$ python -q
>>> import numpy as np
>>> import numpy.linalg as la
>>> np.set_printoptions(precision=2, suppress=True, linewidth=120, legacy="1.25")
>>> A = np.load("arr.npy")
>>> print(A)
[[-5.86  2.55  1.45  3.88  3.11  5.49 -1.49]
 [ 3.31 -5.76  0.89 -1.02 -5.95 -4.28 -0.6 ]
 [ 6.06 -1.79 -1.83 -4.25 -2.39 -5.44  1.83]
 [-6.15 -0.22  2.66  4.87  0.45  4.97 -2.53]
 [ 6.18 -0.16 -2.52 -4.79 -0.83 -5.1   2.42]
 [ 3.37 -5.72  0.84 -1.08 -5.92 -4.32 -0.56]
 [ 5.71 -2.95 -1.23 -3.66 -3.48 -5.48  1.3 ]
 [-6.18  0.65  2.33  4.66  1.31  5.24 -2.26]
 [-1.77 -6.11  3.15  3.05 -5.73 -0.22 -2.74]
 [-3.9   5.36 -0.48  1.59  5.62  4.65  0.23]
 [ 3.43 -5.69  0.81 -1.13 -5.89 -4.36 -0.53]
 [-5.92 -1.43  3.04  5.02 -0.74  4.46 -2.84]
 [ 5.92 -2.36 -1.55 -3.98 -2.93 -5.48  1.58]
 [-4.98 -3.48  3.45  4.84 -2.83  3.13 -3.15]
 [-1.43  6.45 -1.94 -0.64  6.41  2.93  1.58]
 [ 5.51 -3.38 -0.97 -3.39 -3.88 -5.43  1.08]
 [ 6.16 -1.06 -2.16 -4.53 -1.7  -5.33  2.11]
 [-5.23 -3.08  3.4   4.93 -2.42  3.44 -3.12]
 [ 2.29 -6.23  1.5  -0.09 -6.29 -3.57 -1.16]
 [ 0.01  6.51 -2.57 -1.79  6.32  1.77  2.18]
 [-4.33  4.98 -0.15  2.03  5.31  4.91 -0.07]
 [-5.51  3.39  0.97  3.38  3.89  5.43 -1.07]
 [ 6.18 -0.28 -2.47 -4.76 -0.95 -5.14  2.38]
 [ 5.12 -4.06 -0.54 -2.9  -4.49 -5.29  0.7 ]
 [ 3.45 -5.67  0.79 -1.15 -5.88 -4.37 -0.51]
 [-4.85  4.42  0.29  2.59  4.81  5.18 -0.47]
 [ 5.64 -3.11 -1.13 -3.56 -3.63 -5.46  1.22]
 [-5.94 -1.36  3.02  5.01 -0.67  4.49 -2.83]
 [-6.07 -0.81  2.85  4.96 -0.12  4.74 -2.7 ]
 [-3.74 -4.9   3.49  4.26 -4.35  1.72 -3.13]
 [-0.03 -6.51  2.58  1.8  -6.31 -1.75 -2.18]
 [ 6.08 -1.68 -1.88 -4.29 -2.29 -5.43  1.87]
 [-5.27  3.82  0.7   3.08  4.28  5.35 -0.83]
 [ 5.95  1.33 -3.01 -5.01  0.64 -4.5   2.82]
 [ 4.49  4.13 -3.51 -4.64  3.52 -2.55  3.17]
 [-3.34  5.74 -0.87  1.04  5.93  4.3   0.58]
 [ 2.9  -5.98  1.14 -0.64 -6.11 -4.   -0.83]
 [ 0.24 -6.53  2.47  1.59 -6.36 -1.98 -2.08]
 [ 6.09  0.66 -2.81 -4.94 -0.02 -4.8   2.66]
 [ 1.96  6.03 -3.2  -3.18  5.63  0.04  2.79]
 [-3.43 -5.16  3.47  4.09 -4.63  1.4  -3.09]
 [-5.92 -1.45  3.04  5.02 -0.76  4.45 -2.85]
 [-6.07  1.73  1.86  4.27  2.34  5.44 -1.85]
 [ 5.18  3.16 -3.41 -4.91  2.5  -3.37  3.13]
 [-6.09  1.62  1.91  4.32  2.24  5.42 -1.9 ]
 [ 5.83 -2.62 -1.41 -3.85 -3.18 -5.49  1.46]
 [ 2.77 -6.04  1.22 -0.51 -6.16 -3.91 -0.91]
 [-0.53 -6.45  2.76  2.18 -6.2  -1.32 -2.36]]
>>> basis = A[[16, 34]].astype(float)
>>> for _ in range(4):
...     lab = la.norm(A[:, None] - basis, axis=-1).argmin(axis=1)
...     basis = np.array([A[lab == j].mean(axis=0) for j in range(2)])
... 
>>> print(lab)
[1 0 0 1 0 0 0 1 0 1 0 1 0 1 1 0 0 1 0 1 1 1 0 0 0 1 0 1 1 1 0 0 1 0 0 1 0 0 0 1 1 1 1 0 1 0 0 0]
>>> print(np.abs(basis[1] - basis[0]).argmax())
0
>>> cen = A - A.mean(axis=0)
>>> vecs = la.svd(cen)[2][:2]
>>> M2 = cen - cen @ vecs.T @ vecs
>>> print(np.round(M2.std(axis=0), 2) + 0)
[0. 0. 0. 0. 0. 0. 0.]
>>> print(np.round(np.cov(cen @ vecs.T, rowvar=False), 2) + 0)
[[64.27  0.  ]
 [ 0.   35.3 ]]
>>> print(np.diag(vecs.T @ vecs))
[0.38 0.43 0.12 0.25 0.41 0.3  0.1 ]
>>> M2 = np.array([[2, 2, -1, 1, 2, 1, 1, -1, 2, -1, -1, 1, -3],
...     [1, -2, -1, 1, 0, 2, -2, -2, 0, 1, -3, -3, 2],
...     [1, 1, 0, 0, -3, -1, 1, -2, 1, 0, 3, -1, -2],
...     [2, 1, -1, -1, 0, 3, -2, 0, -2, -3, -2, 1, 1],
...     [3, -1, 2, 0, -3, -1, -3, -1, 3, 2, 3, 2, 3],
...     [-3, 2, 0, 2, -3, 3, -3, 0, -2, 3, -3, 0, -3],
...     [-2, -1, -1, 2, 0, -3, -3, 3, 2, -2, 3, 1, 0],
...     [1, 2, 1, 2, -1, -1, 2, 2, -2, -3, 0, 2, -2],
...     [0, -1, 2, -1, 2, -3, 1, 0, -3, -3, -2, 0, 1],
...     [-3, 0, -2, -2, 3, 3, 0, 0, -2, -2, -2, 2, 3],
...     [0, 3, 0, 3, -1, -3, 1, -1, -3, -1, 0, 0, -3],
...     [-1, -3, 2, -2, 3, 3, 1, 3, -1, 2, -2, 1, 3],
...     [-2, 1, 1, 3, -1, 1, 3, -3, -2, -1, 3, 2, 3]])
>>> E = np.tril(M2)
>>> print(E)
[[ 2  0  0  0  0  0  0  0  0  0  0  0  0]
 [ 1 -2  0  0  0  0  0  0  0  0  0  0  0]
 [ 1  1  0  0  0  0  0  0  0  0  0  0  0]
 [ 2  1 -1 -1  0  0  0  0  0  0  0  0  0]
 [ 3 -1  2  0 -3  0  0  0  0  0  0  0  0]
 [-3  2  0  2 -3  3  0  0  0  0  0  0  0]
 [-2 -1 -1  2  0 -3 -3  0  0  0  0  0  0]
 [ 1  2  1  2 -1 -1  2  2  0  0  0  0  0]
 [ 0 -1  2 -1  2 -3  1  0 -3  0  0  0  0]
 [-3  0 -2 -2  3  3  0  0 -2 -2  0  0  0]
 [ 0  3  0  3 -1 -3  1 -1 -3 -1  0  0  0]
 [-1 -3  2 -2  3  3  1  3 -1  2 -2  1  0]
 [-2  1  1  3 -1  1  3 -3 -2 -1  3  2  3]]
>>> # triangular
>>> print(np.argsort(-la.norm(E, axis=0).round(6), kind="stable")[:3])
[5 0 4]
>>> print(round(la.norm(E, 2) / la.norm(E), 2))
0.56
>>> print(la.cond(E) > 100)
True
>>> print([round(float(x), 2) for x in la.svd(E, compute_uv=False)[:3]])
[10.61, 8.77, 7.2]
>>> print(np.unique(E.round(6), axis=0).shape)
(13, 13)
>>> print(np.allclose(E[:-1].T @ la.lstsq(E[:-1].T, E[-1])[0], E[-1]))
False
